% ipython --no-banner

In [1]: import numpy as np

In [2]: import numpy.linalg as la

In [3]: np.set_printoptions(precision=1, suppress=True, linewidth=160)

In [4]: W0 = np.loadtxt("m.csv", delimiter=",")

In [5]: print(W0)
[[-1.   1.   0.1 -0.8 -1.   0.4  1. ]
 [ 1.   0.3  0.8 -0.1  1.   1.  -1. ]
 [-1.   1.   0.3 -1.  -0.9  1.   1. ]
 [-0.8  0.4 -0.1 -0.3 -1.  -0.8  0.9]
 [ 0.8 -0.1  0.3  0.1  0.9  0.9 -0.9]
 [-0.9 -1.  -1.   0.7 -0.2 -1.   0.7]
 [ 0.8 -0.9  0.   0.4 -0.3 -0.8 -0.1]
 [ 0.8  0.4  0.7 -0.2  0.4  0.9 -0.6]
 [-0.7  0.2 -0.5  0.1  0.6 -0.1 -0.1]
 [-0.9 -0.2 -0.7  0.1 -0.8 -1.   0.9]
 [-1.  -0.2 -0.9  0.1 -1.  -1.   1. ]
 [-0.7 -0.8 -0.4  0.3 -1.  -1.   0.9]
 [ 0.9 -0.3  0.3  0.2  0.8  0.8 -0.9]
 [ 0.9 -1.  -0.8  0.9  1.  -0.7 -1. ]
 [ 1.  -1.   0.1  1.   1.  -0.9 -1. ]
 [-0.4 -0.8 -0.7  0.5 -0.1 -0.9  0.2]
 [ 0.6  0.1 -0.3  0.3  1.   1.  -1. ]
 [-0.4  1.   0.9 -0.9  0.4  1.  -0.2]
 [ 0.8 -0.7 -0.4  0.5  1.   0.3 -0.9]
 [ 0.8 -1.  -0.4  0.8 -0.9 -1.   0.5]
 [ 0.5 -0.9 -0.7  0.7  0.9 -0.7 -0.9]
 [ 1.  -1.   0.8  0.3 -1.  -1.   0.8]
 [ 0.3 -0.6 -0.6  0.5  1.   0.1 -0.9]
 [-1.   1.   0.7 -0.9 -1.   1.   1. ]
 [-0.9  0.8  0.3 -0.6 -1.  -0.7  1. ]
 [-1.   0.6 -0.7 -0.2 -0.8 -0.8  0.9]
 [ 1.  -1.   0.3  0.9 -0.6 -1.  -0.7]
 [-0.9 -1.  -0.9  0.8 -0.8 -1.   0.9]
 [-0.1  0.5  0.7 -0.5 -1.   0.   0.9]
 [-1.   0.3 -0.5 -0.4 -1.  -1.   1. ]
 [-1.   1.  -0.2 -0.7  1.   1.  -0.5]
 [ 0.7 -1.   0.2  0.5 -1.  -1.   1. ]
 [-1.   1.   0.3 -0.8 -1.  -0.2  1. ]
 [-1.   0.9 -0.6 -0.4  0.6  0.4  0.3]
 [ 0.2 -0.1  0.4 -0.2 -0.9 -0.5  0.8]]

In [6]: Z = W0[[10, 28]].astype(float)

In [7]: for _ in range(7):
   ...:     labels = la.norm(W0[:, None] - Z, axis=-1).argmin(axis=1)
   ...:     Z = np.array([W0[labels == j].mean(axis=0) for j in range(2)])
   ...: 

In [8]: print(labels)
[1 1 1 0 1 0 0 1 1 0 0 0 1 0 0 0 1 1 1 0 0 0 0 1 1 0 0 0 1 0 1 0 1 1 0]

In [9]: print(np.abs(Z[1] - Z[0]).argmax())
5

In [10]: feats = np.load("test5.npy")

In [11]: print(feats)
[[ 0  0  0  0  0  0  0  0 -5  0  0  0]
 [ 0  0 -4  0  0  0  0  0  0  0  0  0]
 [ 0  0  0  0  0  0  0  0  0 -1  0  0]
 [ 0  0  0  0  2  0  0  0  0  0  0  0]
 [ 0  0  0  0  0 -3  0  0  0  0  0  0]
 [ 0  0  0  0  0  0  0  0  0  0  0 -2]
 [ 0  0  0  0  0  0  0  0  0  0  0  0]
 [ 0  0  0  2  0  0  0  0  0  0  0  0]
 [ 0  0  0  0  0  0  0  0  0  0  5  0]
 [ 1  0  0  0  0  0  0  0  0  0  0  0]
 [ 0  0  0  0  0  0  0  2  0  0  0  0]
 [ 0  2  0  0  0  0  0  0  0  0  0  0]]

In [12]: # rows and columns are dependent

In [13]: x0 = np.array([2, -3, -3, 2, 1, 2, 0, 0, 3, -1, 0, -2])

In [14]: print(feats @ np.ones(12))
[-5. -4. -1.  2. -3. -2.  0.  2.  5.  1.  2.  2.]

In [15]: print(np.sign((feats @ x0).round(6)))
[-1  1  1  1 -1  1  0  1  0  1  0 -1]

In [16]: print(feats @ np.eye(12)[4])
[0. 0. 0. 2. 0. 0. 0. 0. 0. 0. 0. 0.]

In [17]: print((feats * x0).sum(axis=1))
[-15  12   1   2  -6   4   0   4   0   2   0  -6]

In [18]: print(np.argsort(-la.norm(feats, axis=0).round(6), kind="stable")[:3])
[ 8 10  2]

In [19]: print(round(la.norm(feats, 2) / la.norm(feats), 1))
0.5

In [20]: print(la.matrix_rank(feats, rtol=0.1))
11

In [21]: U, s, vt = la.svd(feats, full_matrices=False)

In [22]: print(s)
[5. 5. 4. 3. 2. 2. 2. 2. 2. 1. 1. 0.]

In [23]: print(np.allclose(U * s @ vt, feats))
True

In [24]: U, s, vt = la.svd(feats)

In [25]: print(s)
[5. 5. 4. 3. 2. 2. 2. 2. 2. 1. 1. 0.]

In [26]: Y = U[:, :11] @ np.diag(s[:11]) @ vt[:11]

In [27]: print(la.matrix_rank(Y))
11

In [28]: ang = np.radians(120)

In [29]: Rm = np.eye(12)

In [30]: Rm[0, 0] = Rm[7, 7] = np.cos(ang)

In [31]: Rm[0, 7], Rm[7, 0] = -np.sin(ang), np.sin(ang)

In [32]: print(Rm)
[[-0.5  0.   0.   0.   0.   0.   0.  -0.9  0.   0.   0.   0. ]
 [ 0.   1.   0.   0.   0.   0.   0.   0.   0.   0.   0.   0. ]
 [ 0.   0.   1.   0.   0.   0.   0.   0.   0.   0.   0.   0. ]
 [ 0.   0.   0.   1.   0.   0.   0.   0.   0.   0.   0.   0. ]
 [ 0.   0.   0.   0.   1.   0.   0.   0.   0.   0.   0.   0. ]
 [ 0.   0.   0.   0.   0.   1.   0.   0.   0.   0.   0.   0. ]
 [ 0.   0.   0.   0.   0.   0.   1.   0.   0.   0.   0.   0. ]
 [ 0.9  0.   0.   0.   0.   0.   0.  -0.5  0.   0.   0.   0. ]
 [ 0.   0.   0.   0.   0.   0.   0.   0.   1.   0.   0.   0. ]
 [ 0.   0.   0.   0.   0.   0.   0.   0.   0.   1.   0.   0. ]
 [ 0.   0.   0.   0.   0.   0.   0.   0.   0.   0.   1.   0. ]
 [ 0.   0.   0.   0.   0.   0.   0.   0.   0.   0.   0.   1. ]]

In [33]: Y = feats @ Rm.T

In [34]: print(round(la.det(Rm), 1), np.trace(Rm))
1.0 9.0

In [35]: print(np.allclose(feats @ feats.T, Y @ Y.T))
True

In [36]: print(np.allclose(la.norm(feats, axis=1), la.norm(Y, axis=1)))
True

In [37]: print(np.abs(Y - feats).max(axis=0))
[1.7 0.  0.  0.  0.  0.  0.  3.  0.  0.  0.  0. ]

In [38]: print(la.svd(feats, compute_uv=False), la.svd(Y, compute_uv=False))
[5. 5. 4. 3. 2. 2. 2. 2. 2. 1. 1. 0.] [5. 5. 4. 3. 2. 2. 2. 2. 2. 1. 1. 0.]

In [39]: m1 = np.load("out16.npy")

In [40]: print(m1)
[[-2  2 -1 -3  1 -2  3]
 [ 3 -2  2 -1 -3  1 -2]
 [-2  3 -2  2 -1 -3  1]
 [ 1 -2  3 -2  2 -1 -3]
 [-3  1 -2  3 -2  2 -1]
 [-1 -3  1 -2  3 -2  2]
 [ 2 -1 -3  1 -2  3 -2]]

In [41]: x0 = np.array([0, 2, 3, 3, 2, 1, 2])

In [42]: print(np.einsum("ij,j->i", m1, x0))
[ -2 -10   3  -4   1  -1 -13]

In [43]: print(m1 @ np.ones(7))
[-2. -2. -2. -2. -2. -2. -2.]

In [44]: print(np.sign((m1 @ x0).round(6)))
[-1 -1  1 -1  1 -1 -1]

In [45]: print(m1 @ (2 * x0))
[ -4 -20   6  -8   2  -2 -26]

In [46]: rng = np.random.default_rng(20)

In [47]: labels = rng.integers(0, 3, 5)

In [48]: M = np.array([[0, 1, 1, 2, 2],
    ...:     [0, 2, 2, 1, 0],
    ...:     [2, 1, 0, 0, 2],
    ...:     [0, 2, 0, 0, 2],
    ...:     [0, 1, 0, 2, 0]]) * (labels[:, None] == labels)

In [49]: print(M)
[[0 0 0 0 2]
 [0 2 2 0 0]
 [0 1 0 0 0]
 [0 0 0 0 0]
 [0 0 0 0 0]]

In [50]: U, s, vt = la.svd(M)

In [51]: print(s)
[2.9 2.  0.7 0.  0. ]

In [52]: print(np.argmax(s[:-1] / (s[1:] + 1e-6)) + 1)
3

In [53]: Y = U[:, :3] @ np.diag(s[:3]) @ vt[:3]

In [54]: print(np.round(la.norm(M - Y) / la.norm(M), 1))
0.0

In [55]: print(Y.round(1) + 0)
[[0. 0. 0. 0. 2.]
 [0. 2. 2. 0. 0.]
 [0. 1. 0. 0. 0.]
 [0. 0. 0. 0. 0.]
 [0. 0. 0. 0. 0.]]

In [56]: print(la.matrix_rank(M, rtol=0.05))
3

In [57]: data = np.load("w.npy")

In [58]: print(data)
[[ -1   4   2   4   7   4  -3   6   4]
 [  0   0   0   0   0   0   0   0   0]
 [  6 -12   3   9  -1   2  -9  -5  -5]
 [ -4   0   1  10   7   2  -3   4  -3]
 [  6  -8   0   5   0  -1   1  -6  -7]
 [ -1  -1  -2   5  -2   3  -4   1   3]
 [ -6   4  -1   8   3   7   1   6   1]
 [  0  -4   4   3   0   3   1   0   1]
 [  9  -3  -1   1  -5   5   9  -4  -8]
 [  5   1   1  -2  -1   1   4   0  -5]
 [ 11  -7   0   4  -2   0  -6  -5 -11]
 [ -5   1   5   6   5   7   6   5  -1]
 [  2  -4   2   2   4  -5  -4  -2  -4]
 [ 11 -11  -1   4  -3   0  -1 -10 -12]
 [  5   0   3  -4   4  -3  -4   0   3]
 [  3  -5  -4   8  -6   7   1  -3   0]
 [ 10  -2   0  -3  -4   2   2  -4 -10]
 [  4  -5   2   2   2   4   2  -1  -4]
 [  6  -4   1   5   1  -1  -4  -1  -6]
 [  5   1   1  -2  -1   1   4   0  -5]]

In [59]: Xs = (data - data.mean(axis=0)) / data.std(axis=0)

In [60]: print(np.argwhere(np.abs(Xs) > 2))
[[ 2  1]
 [ 2  6]
 [ 8  6]
 [11  2]
 [12  5]
 [13  7]
 [15  2]]

In [61]: coef = la.lstsq(np.delete(Xs, 1, axis=1), Xs[:, 1])[0]

In [62]: print(round(1 - np.var(Xs[:, 1] - np.delete(Xs, 1, axis=1) @ coef), 1))
1.0
